>>> import numpy as np
>>> from numpy import linalg as LA
>>> np.set_printoptions(precision=2, suppress=True, linewidth=100)
>>> def rnd(a):
...     return np.round(a, 2) + 0
... 
>>> J = np.loadtxt("out8.csv", delimiter=",")
>>> J
array([[1.  , 0.5 , 0.25, 0.12, 0.06, 0.03, 0.02, 0.01, 0.  , 0.  , 0.  , 0.  , 0.  , 0.  , 0.  ,
        0.  ],
       [0.5 , 1.  , 0.5 , 0.25, 0.12, 0.06, 0.03, 0.02, 0.01, 0.  , 0.  , 0.  , 0.  , 0.  , 0.  ,
        0.  ],
       [0.25, 0.5 , 1.  , 0.5 , 0.25, 0.12, 0.06, 0.03, 0.02, 0.01, 0.  , 0.  , 0.  , 0.  , 0.  ,
        0.  ],
       [0.12, 0.25, 0.5 , 1.  , 0.5 , 0.25, 0.12, 0.06, 0.03, 0.02, 0.01, 0.  , 0.  , 0.  , 0.  ,
        0.  ],
       [0.06, 0.12, 0.25, 0.5 , 1.  , 0.5 , 0.25, 0.12, 0.06, 0.03, 0.02, 0.01, 0.  , 0.  , 0.  ,
        0.  ],
       [0.03, 0.06, 0.12, 0.25, 0.5 , 1.  , 0.5 , 0.25, 0.12, 0.06, 0.03, 0.02, 0.01, 0.  , 0.  ,
        0.  ],
       [0.02, 0.03, 0.06, 0.12, 0.25, 0.5 , 1.  , 0.5 , 0.25, 0.12, 0.06, 0.03, 0.02, 0.01, 0.  ,
        0.  ],
       [0.01, 0.02, 0.03, 0.06, 0.12, 0.25, 0.5 , 1.  , 0.5 , 0.25, 0.12, 0.06, 0.03, 0.02, 0.01,
        0.  ],
       [0.  , 0.01, 0.02, 0.03, 0.06, 0.12, 0.25, 0.5 , 1.  , 0.5 , 0.25, 0.12, 0.06, 0.03, 0.02,
        0.01],
       [0.  , 0.  , 0.01, 0.02, 0.03, 0.06, 0.12, 0.25, 0.5 , 1.  , 0.5 , 0.25, 0.12, 0.06, 0.03,
        0.02],
       [0.  , 0.  , 0.  , 0.01, 0.02, 0.03, 0.06, 0.12, 0.25, 0.5 , 1.  , 0.5 , 0.25, 0.12, 0.06,
        0.03],
       [0.  , 0.  , 0.  , 0.  , 0.01, 0.02, 0.03, 0.06, 0.12, 0.25, 0.5 , 1.  , 0.5 , 0.25, 0.12,
        0.06],
       [0.  , 0.  , 0.  , 0.  , 0.  , 0.01, 0.02, 0.03, 0.06, 0.12, 0.25, 0.5 , 1.  , 0.5 , 0.25,
        0.12],
       [0.  , 0.  , 0.  , 0.  , 0.  , 0.  , 0.01, 0.02, 0.03, 0.06, 0.12, 0.25, 0.5 , 1.  , 0.5 ,
        0.25],
       [0.  , 0.  , 0.  , 0.  , 0.  , 0.  , 0.  , 0.01, 0.02, 0.03, 0.06, 0.12, 0.25, 0.5 , 1.  ,
        0.5 ],
       [0.  , 0.  , 0.  , 0.  , 0.  , 0.  , 0.  , 0.  , 0.01, 0.02, 0.03, 0.06, 0.12, 0.25, 0.5 ,
        1.  ]])
>>> vals, vecs = LA.eigvalsh(J)
Traceback (most recent call last):
  File "<python-input-6>", line 1, in <module>
    vals, vecs = LA.eigvalsh(J)
    ^^^^^^^^^^
ValueError: too many values to unpack (expected 2)
>>> vals, vecs = LA.eigh(J)
>>> np.abs(vecs[:, -1]).round(6).argmax()
np.int64(7)
>>> vals.sum(), np.trace(J)
(np.float64(16.0), np.float64(16.0))
>>> rnd(np.abs(vecs[:, -1]))
array([0.1 , 0.15, 0.2 , 0.24, 0.27, 0.3 , 0.32, 0.33, 0.33, 0.32, 0.3 , 0.27, 0.24, 0.2 , 0.15,
       0.1 ])
>>> np.unique(vals.round(6) + 0, return_counts=True)[1]
array([1, 1, 1, 1, 1, 1, 1, 1, 1, 1, 1, 1, 1, 1, 1, 1])
>>> (vals > 1e-8).sum(), (vals < -1e-8).sum()
(np.int64(16), np.int64(0))
>>> left, sig, VT = LA.svd(J, full_matrices=False)
>>> np.abs(left[:, 0]).round(6).argmax()
np.int64(7)
>>> rnd(np.sqrt((sig ** 2).sum())), rnd(LA.norm(J))
(np.float64(5.07), np.float64(5.07))
>>> rnd(np.cumsum(sig ** 2) / np.sum(sig ** 2))
array([0.31, 0.55, 0.7 , 0.8 , 0.86, 0.9 , 0.93, 0.94, 0.96, 0.97, 0.97, 0.98, 0.99, 0.99, 1.  ,
       1.  ])
>>> np.allclose(left * sig @ VT, J)
True
>>> (sig > 1e-8).sum()
np.int64(16)
>>> W0 = np.loadtxt("case11.csv", delimiter=",")
>>> W0
array([[-1.6 , -0.7 , -0.2 , -0.3 , -1.2 ,  0.5 ,  0.3 , -0.22,  1.2 , -0.7 , -0.8 ,  0.9 ,  0.1 ],
       [ 0.7 , -1.4 ,  1.2 ,  0.4 , -0.7 , -0.3 , -0.4 ,  0.02,  0.7 ,  0.5 ,  0.1 ,  0.8 ,  0.  ],
       [ 0.5 ,  1.6 ,  1.2 , -0.9 , -0.3 , -0.1 , -0.7 ,  2.05, -1.3 ,  2.2 , -0.6 ,  0.5 , -1.  ],
       [ 0.2 , -1.3 ,  0.9 , -0.4 ,  0.8 ,  0.6 ,  0.2 , -1.21,  0.4 ,  1.1 ,  2.6 , -0.1 ,  0.6 ],
       [-0.9 , -0.3 , -0.5 ,  0.7 ,  0.2 , -2.  ,  1.2 , -2.79,  1.8 ,  0.5 ,  0.2 , -0.3 ,  1.4 ],
       [-0.9 , -1.6 , -0.7 , -1.9 , -1.4 , -1.9 , -1.2 , -2.6 ,  0.4 , -0.1 , -0.9 ,  1.  ,  1.3 ],
       [ 0.4 ,  0.6 ,  0.9 ,  1.4 , -2.3 , -2.  , -0.9 ,  0.93, -0.1 , -0.4 , -1.  ,  0.1 , -0.5 ],
       [ 1.9 ,  0.2 , -0.4 , -0.6 , -0.5 ,  1.2 , -1.2 , -2.66,  0.3 ,  1.2 , -1.2 ,  0.  ,  1.3 ],
       [-3.3 , -1.1 ,  1.2 ,  1.4 , -1.9 , -2.5 , -1.5 ,  0.6 , -0.2 , -3.2 , -0.7 ,  2.  , -0.3 ],
       [ 0.9 ,  0.3 , -0.2 ,  0.3 ,  1.  ,  0.3 ,  0.7 , -2.22, -0.4 ,  0.  ,  0.5 , -0.3 ,  1.1 ],
       [ 0.7 , -0.6 , -0.3 ,  0.  ,  0.1 , -0.4 , -0.1 , -1.42, -0.1 , -1.1 ,  0.  , -0.7 ,  0.7 ],
       [ 1.2 , -0.9 , -1.7 , -1.5 , -1.2 ,  0.7 ,  1.3 , -1.15,  0.8 , -0.8 ,  0.3 , -1.5 ,  0.6 ],
       [-0.4 ,  0.2 ,  0.3 , -0.2 ,  0.5 ,  0.3 ,  0.3 ,  0.24,  0.7 , -0.5 ,  0.6 , -0.8 , -0.1 ],
       [ 0.4 ,  0.7 ,  3.1 ,  0.4 , -0.2 ,  0.4 , -0.1 , -1.51, -0.5 ,  1.9 , -0.8 ,  1.3 ,  0.7 ],
       [-1.6 ,  0.8 ,  1.  , -1.9 ,  0.2 , -0.7 , -0.1 , -0.45,  0.1 ,  0.6 ,  0.6 ,  1.3 ,  0.2 ],
       [ 0.9 ,  0.2 ,  0.1 , -1.3 , -0.8 , -1.5 , -0.4 ,  0.8 , -1.3 , -0.4 ,  0.  ,  0.5 , -0.4 ],
       [ 0.7 , -0.1 ,  0.3 ,  0.1 ,  0.4 ,  2.3 , -1.  ,  0.03,  0.2 ,  1.5 ,  0.9 , -0.1 ,  0.  ],
       [ 0.7 , -1.5 , -0.2 ,  0.5 , -0.5 ,  0.5 ,  0.8 , -0.01,  1.1 , -0.9 , -1.8 , -0.1 ,  0.  ],
       [ 0.4 , -0.3 , -0.2 ,  0.7 , -0.7 , -0.2 ,  0.5 ,  3.97,  1.9 ,  1.8 , -0.7 ,  0.  , -2.  ],
       [-0.3 ,  0.7 ,  0.1 ,  0.3 ,  0.7 , -0.5 ,  0.4 ,  1.99, -0.2 , -2.1 ,  0.7 ,  0.8 , -1.  ],
       [-0.3 , -0.2 , -0.7 , -1.8 , -0.2 ,  1.3 ,  0.3 ,  1.12,  0.8 , -0.6 , -0.6 ,  0.6 , -0.6 ],
       [ 0.8 , -0.5 , -0.1 ,  0.  , -0.5 ,  1.7 ,  0.7 , -4.22,  1.1 ,  0.3 ,  0.2 ,  0.4 ,  2.1 ],
       [ 2.1 ,  0.2 ,  0.5 ,  0.3 ,  1.  ,  1.  , -0.2 , -2.79, -3.1 ,  1.  , -0.3 , -1.2 ,  1.4 ],
       [ 0.7 ,  2.  ,  1.4 ,  1.  , -1.6 , -0.6 ,  0.7 , -1.14,  2.  , -0.9 , -0.9 ,  0.6 ,  0.6 ],
       [-0.4 ,  0.2 ,  0.8 , -0.5 ,  1.5 ,  0.1 ,  0.9 ,  3.2 ,  0.4 ,  0.  ,  0.5 , -0.4 , -1.6 ],
       [-1.6 ,  0.8 ,  1.9 , -0.7 , -1.1 ,  0.2 ,  0.1 , -2.73,  0.4 ,  0.5 ,  0.  , -0.9 ,  1.4 ],
       [-1.6 ,  0.3 , -0.8 , -0.6 ,  0.  ,  0.2 , -1.  ,  0.6 ,  0.2 , -0.2 , -2.5 ,  0.7 , -0.3 ],
       [ 2.8 ,  0.  , -0.4 ,  0.5 , -0.1 , -0.1 ,  1.1 , -2.36,  1.1 , -1.5 , -0.6 ,  0.3 ,  1.2 ],
       [ 1.2 ,  1.8 ,  0.6 , -0.4 , -2.6 ,  1.1 , -1.  ,  3.16,  0.7 , -0.9 , -1.1 ,  1.  , -1.6 ],
       [-1.5 , -0.7 , -0.9 , -0.6 ,  1.3 ,  0.2 ,  1.5 , -2.37, -1.2 , -0.2 , -1.4 ,  0.5 ,  1.2 ],
       [ 0.  ,  1.7 , -0.3 ,  0.4 ,  1.  ,  1.4 ,  0.4 , -0.23, -0.2 , -0.1 , -0.2 ,  0.2 ,  0.1 ],
       [ 1.1 ,  0.2 ,  1.2 , -0.3 , -1.2 ,  0.6 , -0.5 , -2.63, -0.8 , -1.3 ,  0.4 , -0.5 ,  1.3 ],
       [ 1.1 ,  0.4 , -0.3 , -0.4 , -0.5 ,  0.5 ,  0.3 ,  3.84,  0.5 , -0.5 , -0.6 ,  0.7 , -1.9 ],
       [-0.4 ,  0.1 , -0.3 , -1.3 , -0.1 , -0.2 , -0.6 ,  2.98, -0.5 , -1.6 , -0.6 ,  1.8 , -1.5 ],
       [-0.5 ,  0.6 , -1.6 ,  0.2 , -1.1 ,  0.8 , -0.6 ,  0.59,  0.1 ,  0.6 , -0.5 ,  1.4 , -0.3 ],
       [ 0.4 ,  2.4 , -0.6 ,  1.3 ,  2.2 ,  1.5 ,  0.2 ,  4.14,  0.  ,  0.6 , -1.2 ,  0.3 , -2.1 ],
       [ 1.7 , -0.9 , -0.6 ,  0.1 , -1.1 , -0.8 , -3.  ,  1.02, -0.6 , -1.2 , -0.1 , -0.7 , -0.5 ]])
>>> idx = W0[:, 8] > np.median(W0[:, 8])
>>> u = W0[idx].mean(axis=0) - W0[~idx].mean(axis=0)
>>> ((W0 - W0.mean(axis=0)) @ u > 0).astype(int)
array([1, 1, 0, 1, 1, 1, 0, 1, 0, 1, 1, 1, 1, 0, 0, 0, 1, 1, 1, 0, 1, 1, 0, 1, 0, 1, 0, 1, 0, 0, 0,
       1, 0, 0, 0, 0, 0])
>>> np.argsort(-np.abs(u).round(6), kind="stable")
array([ 8,  6,  1,  4,  7, 11,  0,  3, 12,  5,  2, 10,  9])
>>> rnd((((W0 - W0.mean(axis=0)) @ u > 0) == idx).mean())
np.float64(0.81)
>>> idx.astype(int)
array([1, 1, 0, 1, 1, 1, 0, 1, 0, 0, 0, 1, 1, 0, 0, 0, 0, 1, 1, 0, 1, 1, 0, 1, 1, 1, 0, 1, 1, 0, 0,
       0, 1, 0, 0, 0, 0])
